% ipython --no-banner

In [1]: import numpy as np

In [2]: from numpy import linalg as LA

In [3]: np.set_printoptions(suppress=True, linewidth=200)

In [4]: mat = np.load("test1.npy")

In [5]: mat
Out[5]: 
array([[-0.3 ,  0.9 , -0.3 ],
       [ 0.3 , -0.93,  0.9 ],
       [ 0.8 , -2.38, -1.2 ],
       [ 0.7 , -2.13, -1.1 ],
       [-0.3 ,  0.91, -0.5 ],
       [-1.8 ,  5.42, -0.3 ],
       [ 0.7 , -2.09,  0.8 ],
       [-1.  ,  2.99,  0.8 ],
       [ 0.3 , -0.91, -1.  ],
       [ 0.  , -0.02,  1.2 ],
       [ 0.9 , -2.69, -0.7 ],
       [ 0.2 , -0.6 ,  0.2 ],
       [ 0.1 , -0.33,  1.6 ],
       [ 1.6 , -4.78, -0.5 ],
       [-0.3 ,  0.92,  0.8 ],
       [ 0.9 , -2.69, -0.7 ],
       [-2.8 ,  8.42,  0.7 ],
       [-0.7 ,  2.11,  0.1 ],
       [ 0.  , -0.02,  0.2 ],
       [ 0.7 , -2.09, -1.7 ],
       [ 1.  , -3.  ,  0.7 ],
       [-1.3 ,  3.89, -1.  ],
       [-1.9 ,  5.68, -1.2 ],
       [ 0.3 , -0.9 ,  0.5 ],
       [ 1.8 , -5.38,  1.5 ],
       [ 0.3 , -0.88, -1.7 ],
       [ 0.9 , -2.68, -1.8 ],
       [ 0.1 , -0.3 , -0.8 ],
       [-0.3 ,  0.9 , -0.4 ],
       [ 0.2 , -0.63, -1.1 ],
       [-1.1 ,  3.28,  2.1 ],
       [ 1.5 , -4.51, -1.3 ],
       [ 1.4 , -4.22, -1.8 ],
       [-0.7 ,  2.12, -0.7 ]])

In [6]: t = np.radians(15)

In [7]: r_ = np.eye(3)

In [8]: r_[0, 0] = r_[1, 1] = np.cos(t)

In [9]: r_[0, 1], r_[1, 0] = -np.sin(t), np.sin(t)

In [10]: r_.round(2)
Out[10]: 
array([[ 0.97, -0.26,  0.  ],
       [ 0.26,  0.97,  0.  ],
       [ 0.  ,  0.  ,  1.  ]])

In [11]: M2 = mat @ r_.T

In [12]: np.allclose(LA.norm(mat, axis=1), LA.norm(M2, axis=1))
Out[12]: True

In [13]: np.round(np.abs(M2 - mat).max(axis=0), 2)
Out[13]: array([2.08, 1.01, 0.  ])

In [14]: q = r_.astype(float).copy()

In [15]: for j in range(3):
    ...:     q[:, j] -= q[:, :j] @ (q[:, :j].T @ q[:, j])
    ...:     q[:, j] /= LA.norm(q[:, j])
    ...: 

In [16]: np.round(q.T @ r_, 2) + 0
Out[16]: 
array([[1., 0., 0.],
       [0., 1., 0.],
       [0., 0., 1.]])

In [17]: W2 = mat[[27, 26]].astype(float)

In [18]: for _ in range(3):
    ...:     labels = LA.norm(mat[:, None] - W2, axis=-1).argmin(axis=1)
    ...:     W2 = np.array([mat[labels == j].mean(axis=0) for j in range(2)])
    ...: 

In [19]: labels
Out[19]: array([0, 0, 1, 1, 0, 0, 1, 0, 1, 0, 1, 0, 0, 1, 0, 1, 0, 0, 0, 1, 1, 0, 0, 1, 1, 1, 1, 0, 0, 1, 0, 1, 1, 0])

In [20]: W2.round(2)
Out[20]: 
array([[-0.66,  1.96,  0.19],
       [ 0.88, -2.62, -0.69]])

In [21]: np.bincount(labels)
Out[21]: array([18, 16])

In [22]: np.round(W2[1] - W2[0], 2)
Out[22]: array([ 1.53, -4.59, -0.88])

In [23]: vec = np.array([-4, -4, 3])

In [24]: rhs = mat @ vec

In [25]: np.round(LA.solve(mat.T @ mat, mat.T @ rhs), 2)
Out[25]: array([-4., -4.,  3.])

In [26]: np.round(LA.lstsq(mat, rhs)[0], 2)
Out[26]: array([-4., -4.,  3.])

In [27]: rng = np.random.default_rng(637037)

In [28]: rhs = rhs + 0.1 * rng.normal(size=34)

In [29]: rhs.round(2)
Out[29]: 
array([ -3.32,   5.3 ,   2.8 ,   2.41,  -4.04, -15.17,   7.94,  -5.44,  -0.39,   3.76,   4.88,   2.22,   5.72,  11.28,   0.1 ,   4.92, -20.34,  -5.3 ,   0.6 ,   0.5 ,  10.12, -13.28, -18.64,   3.91,
        18.9 ,  -2.66,   1.74,  -1.55,  -3.61,  -1.62,  -2.55,   8.28,   5.79,  -7.83])

In [30]: beta, *_ = LA.lstsq(mat, rhs)

In [31]: np.round(mat.T @ (rhs - mat @ beta), 2) + 0
Out[31]: array([0., 0., 0.])

In [32]: hat = mat @ LA.solve(mat.T @ mat, mat.T)

In [33]: np.round(np.trace(hat), 2)
Out[33]: np.float64(3.0)

In [34]: np.allclose(hat @ hat, hat)
Out[34]: True

In [35]: np.round(LA.eigvalsh(hat), 2) + 0
Out[35]: array([0., 0., 0., 0., 0., 0., 0., 0., 0., 0., 0., 0., 0., 0., 0., 0., 0., 0., 0., 0., 0., 0., 0., 0., 0., 0., 0., 0., 0., 0., 0., 1., 1., 1.])

In [36]: A = np.load("run13.npy")

In [37]: A
Out[37]: 
array([[9., 4., 4., 2.],
       [4., 9., 4., 2.],
       [4., 4., 9., 2.],
       [2., 2., 2., 6.]])

In [38]: vec = np.ones(4)

In [39]: for _ in range(7):
    ...:     vec = A @ vec
    ...:     vec /= LA.norm(vec)
    ...:     print(round(vec @ A @ vec, 2))
    ...: 
17.94
18.0
18.0
18.0
18.0
18.0
18.0

In [40]: round(float(LA.eigvalsh(A)[-1]), 2)
Out[40]: 18.0

In [41]: np.round(np.sort(np.abs(LA.eigvals(A))), 2)
Out[41]: array([ 5.,  5.,  5., 18.])

In [42]: (A + A.T) / 2
Out[42]: 
array([[9., 4., 4., 2.],
       [4., 9., 4., 2.],
       [4., 4., 9., 2.],
       [2., 2., 2., 6.]])

In [43]: np.round(LA.matrix_power(A, 4), 2)
Out[43]: 
array([[32733., 32108., 32108., 16054.],
       [32108., 32733., 32108., 16054.],
       [32108., 32108., 32733., 16054.],
       [16054., 16054., 16054.,  8652.]])

In [44]: np.trace(A)
Out[44]: np.float64(33.0)

In [45]: np.allclose(A @ A.T, A.T @ A)
Out[45]: True

In [46]: feats = np.array([[0, 0, 0, 4, 0, 0, 0, 0],
    ...:     [3, 0, 0, 0, 0, 0, 0, 0],
    ...:     [0, 0, 0, 0, 0, 0, 0, 1],
    ...:     [0, 0, 0, 0, -4, 0, 0, 0],
    ...:     [0, 0, 0, 0, 0, 1, 0, 0],
    ...:     [0, 0, -4, 0, 0, 0, 0, 0],
    ...:     [0, 0, 0, 0, 0, 0, 0, 0],
    ...:     [0, 0, 0, 0, 0, 0, 3, 0]])

In [47]: feats
Out[47]: 
array([[ 0,  0,  0,  4,  0,  0,  0,  0],
       [ 3,  0,  0,  0,  0,  0,  0,  0],
       [ 0,  0,  0,  0,  0,  0,  0,  1],
       [ 0,  0,  0,  0, -4,  0,  0,  0],
       [ 0,  0,  0,  0,  0,  1,  0,  0],
       [ 0,  0, -4,  0,  0,  0,  0,  0],
       [ 0,  0,  0,  0,  0,  0,  0,  0],
       [ 0,  0,  0,  0,  0,  0,  3,  0]])

In [48]: # null space of dimension 1

In [49]: labels = rng.permutation(4)

In [50]: labels
Out[50]: array([3, 0, 2, 1])

In [51]: M2 = A[labels][:, labels]

In [52]: round(float(LA.det(M2)), 2), round(LA.det(A[labels]), 2)
Out[52]: (2250.0, np.float64(2250.0))

In [53]: np.diag(M2)
Out[53]: array([6., 9., 9., 9.])

In [54]: np.allclose(M2, A)
Out[54]: False

In [55]: np.trace(M2)
Out[55]: np.float64(33.0)

In [56]: rk = LA.matrix_rank(feats)

In [57]: rk
Out[57]: np.int64(7)

In [58]: null = LA.svd(feats)[2][rk:].T

In [59]: LA.matrix_rank(feats.T @ feats), LA.matrix_rank(feats @ feats.T)
Out[59]: (np.int64(7), np.int64(7))

In [60]: null.shape
Out[60]: (8, 1)

In [61]: null[:, 0] / null[np.abs(null[:, 0]).round(6).argmax(), 0]
Out[61]: array([-0.,  1., -0., -0., -0., -0., -0., -0.])

In [62]: [int(LA.matrix_rank(np.delete(feats, i, axis=0))) for i in range(8)]
Out[62]: [6, 6, 6, 6, 6, 6, 7, 6]

In [63]: [int(LA.matrix_rank(feats[:, :j + 1])) for j in range(8)]
Out[63]: [1, 1, 2, 3, 4, 5, 6, 7]

In [64]: null @ null.T
Out[64]: 
array([[0., 0., 0., 0., 0., 0., 0., 0.],
       [0., 1., 0., 0., 0., 0., 0., 0.],
       [0., 0., 0., 0., 0., 0., 0., 0.],
       [0., 0., 0., 0., 0., 0., 0., 0.],
       [0., 0., 0., 0., 0., 0., 0., 0.],
       [0., 0., 0., 0., 0., 0., 0., 0.],
       [0., 0., 0., 0., 0., 0., 0., 0.],
       [0., 0., 0., 0., 0., 0., 0., 0.]])

In [65]: feats @ null
Out[65]: 
array([[0.],
       [0.],
       [0.],
       [0.],
       [0.],
       [0.],
       [0.],
       [0.]])

In [66]: np.allclose(feats @ null, 0)
Out[66]: True

In [67]: feats @ feats.T
Out[67]: 
array([[16,  0,  0,  0,  0,  0,  0,  0],
       [ 0,  9,  0,  0,  0,  0,  0,  0],
       [ 0,  0,  1,  0,  0,  0,  0,  0],
       [ 0,  0,  0, 16,  0,  0,  0,  0],
       [ 0,  0,  0,  0,  1,  0,  0,  0],
       [ 0,  0,  0,  0,  0, 16,  0,  0],
       [ 0,  0,  0,  0,  0,  0,  0,  0],
       [ 0,  0,  0,  0,  0,  0,  0,  9]])

In [68]: feats.T @ feats
Out[68]: 
array([[ 9,  0,  0,  0,  0,  0,  0,  0],
       [ 0,  0,  0,  0,  0,  0,  0,  0],
       [ 0,  0, 16,  0,  0,  0,  0,  0],
       [ 0,  0,  0, 16,  0,  0,  0,  0],
       [ 0,  0,  0,  0, 16,  0,  0,  0],
       [ 0,  0,  0,  0,  0,  1,  0,  0],
       [ 0,  0,  0,  0,  0,  0,  9,  0],
       [ 0,  0,  0,  0,  0,  0,  0,  1]])

In [69]: feats[:, 3] @ feats[:, 7]
Out[69]: np.int64(0)

In [70]: np.round(LA.svd(feats, compute_uv=False), 2)
Out[70]: array([4., 4., 4., 3., 3., 1., 1., 0.])

In [71]: X = np.load("mat.npy")

In [72]: X
Out[72]: 
array([[1, 1, 1, 1],
       [1, 0, 2, 1],
       [1, 2, 2, 1]])

In [73]: # column 3 repeats column 0

In [74]: def softmax(z):
    ...:     e = np.exp(z - z.max(axis=-1, keepdims=True))
    ...:     return e / e.sum(axis=-1, keepdims=True)
    ...: 

In [75]: np.round(softmax(X[2] + 3), 2)
Out[75]: array([0.13, 0.37, 0.37, 0.13])

In [76]: np.round(softmax(X[2]), 2)
Out[76]: array([0.13, 0.37, 0.37, 0.13])

In [77]: np.round(softmax(X).sum(axis=1), 2)
Out[77]: array([1., 1., 1.])

In [78]: att = X @ X.T / np.sqrt(4)

In [79]: np.round(softmax(att), 2)
Out[79]: 
array([[0.21, 0.21, 0.58],
       [0.16, 0.42, 0.42],
       [0.11, 0.11, 0.79]])

In [80]: np.round(softmax(att)[2] @ X, 2)
Out[80]: array([1.  , 1.68, 1.89, 1.  ])

In [81]: softmax(att).round(6).argmax(axis=1)
Out[81]: array([2, 1, 2])

In [82]: t3 = np.stack([X, 5 * X, X[::-1]])

In [83]: np.round(LA.norm(t3, axis=(1, 2)), 2)
Out[83]: array([ 4.47, 22.36,  4.47])

In [84]: np.einsum("bij,cij->bc", t3, t3)
Out[84]: 
array([[ 20, 100,  18],
       [100, 500,  90],
       [ 18,  90,  20]])

In [85]: t3.sum(axis=0)
Out[85]: 
array([[ 7,  8,  8,  7],
       [ 7,  0, 14,  7],
       [ 7, 13, 13,  7]])

In [86]: LA.matrix_rank(t3.reshape(3, -1))
Out[86]: np.int64(2)

In [87]: M = np.load("dump.npy")

In [88]: M
Out[88]: 
array([[-15.55,   0.3 ,  -2.77,  10.43,  15.32],
       [-16.31,  -0.11,  -4.63,  11.05,  14.74],
       [-15.4 ,  -0.18,  -3.67,   9.84,  14.28],
       [-17.2 ,  -1.57,  -4.44,  10.64,  14.49],
       [-14.46,   0.73,  -5.32,   8.55,  14.69],
       [-13.35,  -1.67,  -6.46,  11.84,  14.27],
       [-12.87,  -1.43,  -3.83,  11.02,  14.29],
       [-13.69,   1.61,  -4.92,   9.81,  13.79],
       [-14.21,   0.29,  -5.93,   9.06,  14.51],
       [-14.66,   1.11,  -4.49,   9.89,  15.57],
       [-15.1 ,   0.72,  -4.59,   9.62,  15.28],
       [-14.74,  -1.78,  -5.2 ,   8.03,  14.25],
       [-16.09,  -0.04,  -5.73,   9.77,  15.47],
       [-15.36,   2.88,  -5.88,  10.03,  16.21],
       [-15.58,   0.  ,  -5.5 ,   9.8 ,  15.12],
       [-15.49,   0.36,  -5.24,  10.85,  15.32],
       [-16.25,   0.36,  -4.58,   7.76,  13.62],
       [-15.39,  -0.29,  -3.51,   8.78,  13.36],
       [-15.48,   0.17,  -5.2 ,   9.44,  15.23],
       [-15.15,  -0.47,  -3.96,   9.63,  14.98],
       [-15.52,   0.58,  -3.69,  11.66,  15.94],
       [-15.93,  -0.9 ,  -5.44,   7.92,  15.62],
       [-15.65,   0.48,  -3.69,  11.49,  15.19],
       [-13.41,   0.58,  -5.01,  11.1 ,  15.62],
       [-15.49,   0.19,  -5.5 ,   9.51,  16.21],
       [-15.38,  -0.9 ,  -5.64,  12.2 ,  13.41],
       [-16.86,   0.43,  -5.04,  11.17,  16.17],
       [-13.16,  -0.17,  -6.19,   9.22,  16.01],
       [-13.14,   0.39,  -5.73,   8.83,  13.91]])

In [89]: W2 = M[[28, 15]].astype(float)

In [90]: for _ in range(6):
    ...:     labels = LA.norm(M[:, None] - W2, axis=-1).argmin(axis=1)
    ...:     W2 = np.array([M[labels == j].mean(axis=0) for j in range(2)])
    ...: 

In [91]: labels
Out[91]: array([1, 1, 1, 1, 0, 1, 0, 0, 0, 1, 1, 0, 1, 1, 1, 1, 0, 0, 1, 1, 1, 0, 1, 1, 1, 1, 1, 0, 0])

In [92]: W2.round(2)
Out[92]: 
array([[-14.38,  -0.12,  -5.06,   8.9 ,  14.4 ],
       [-15.42,   0.15,  -4.8 ,  10.52,  15.2 ]])

In [93]: np.round(W2[1] - W2[0], 2)
Out[93]: array([-1.04,  0.27,  0.27,  1.63,  0.8 ])
